$ ipython --no-banner

In [1]: import numpy as np

In [2]: import numpy.linalg as la

In [3]: np.set_printoptions(precision=3, suppress=True, linewidth=160, sign=" ")

In [4]: mat = np.load("sample5.npy")

In [5]: mat
Out[5]: 
array([[  0,   2,   2,   2,   0,   3,   1,   3],
       [  1,   0,   3,   3,   0,   0,   1,   0],
       [  1,   2,   0,   1,   3,   3,   0,   3],
       [  3,   0,   1,   2,   1,   2,   3,   3],
       [  2,   2,   2,   0,   1,   0,   2,   2],
       [  1,   1,   2,   1,   2,   3,   2,   0],
       [  3,   2,  11,  11,   0,   3,   4,   3]])

In [6]: left, sigma, Vt = la.svd(mat)

In [7]: V = Vt[:(sigma > 1e-8).sum()]

In [8]: rng = np.random.default_rng(7139)

In [9]: vec = mat[4] + 5 * mat[0] + rng.integers(2) * np.eye(8)[0]

In [10]: vec
Out[10]: array([  2.,  12.,  12.,  10.,   1.,  15.,   7.,  17.])

In [11]: np.allclose(V.T @ V @ vec, vec)
Out[11]: True

In [12]: round(la.norm(vec - V.T @ V @ vec), 3)
Out[12]: np.float64(0.0)

In [13]: np.diag(V.T @ V)
Out[13]: array([ 0.55 ,  0.632,  0.722,  0.812,  0.833,  0.898,  0.696,  0.857])

In [14]: out = mat / la.norm(mat, axis=1, keepdims=True)

In [15]: cov = out @ out.T

In [16]: (np.abs(cov) > 0.9).astype(int)
Out[16]: 
array([[ 1,  0,  0,  0,  0,  0,  0],
       [ 0,  1,  0,  0,  0,  0,  1],
       [ 0,  0,  1,  0,  0,  0,  0],
       [ 0,  0,  0,  1,  0,  0,  0],
       [ 0,  0,  0,  0,  1,  0,  0],
       [ 0,  0,  0,  0,  0,  1,  0],
       [ 0,  1,  0,  0,  0,  0,  1]])

In [17]: arr = np.loadtxt("m.csv", delimiter=",")

In [18]: arr
Out[18]: 
array([[ -6.365, -10.938,   3.77 , -14.482],
       [-17.029, -19.327, -18.367, -25.92 ],
       [-20.005,  -2.743,  35.008,  32.779],
       [ 17.692,  10.564,   0.378,  17.237],
       [ -8.258,  10.017,   1.866, -14.988],
       [ -9.929, -29.996, -16.518, -18.676],
       [-28.886,  14.302,  -5.82 ,  12.831],
       [ 19.376, -18.006,  25.755,  21.76 ],
       [  5.378,  -1.332, -16.729,   1.606],
       [-25.631, -16.293, -16.263, -16.689],
       [-22.196, -11.967,   7.882,   9.776],
       [ -8.534,   8.734,  -8.118,   9.834],
       [  0.499, -11.592,  16.816,  11.575],
       [ 20.005,  -2.904,   7.622, -22.356],
       [  0.042,   2.397, -29.548,  -9.334],
       [-15.137,  -6.736, -11.177,   4.097],
       [ 19.203,  22.662,  29.062, -15.976],
       [-21.233,  19.589,   7.045, -24.92 ],
       [ 40.61 ,  40.392, -10.232,  22.827],
       [ 24.808,  34.066,   9.733,  14.75 ],
       [-27.03 ,  14.701,   5.928,  -5.608]])

In [19]: C = arr[[13, 11]].astype(float)

In [20]: for _ in range(7):
    ...:     labels = la.norm(arr[:, None] - C, axis=-1).argmin(axis=1)
    ...:     C = np.array([arr[labels == j].mean(axis=0) for j in range(2)])
    ...: 

In [21]: labels
Out[21]: array([ 0,  1,  1,  1,  1,  0,  1,  0,  1,  1,  1,  1,  0,  0,  1,  1,  0,  1,  1,  1,  1])

In [22]: C
Out[22]: 
array([[ 7.131, -8.462, 11.084, -6.359],
       [-7.027,  6.424, -3.228,  1.885]])

In [23]: np.abs(C[1] - C[0]).argmax()
Out[23]: np.int64(1)

In [24]: C[1] - C[0]
Out[24]: array([-14.159,  14.887, -14.312,   8.244])
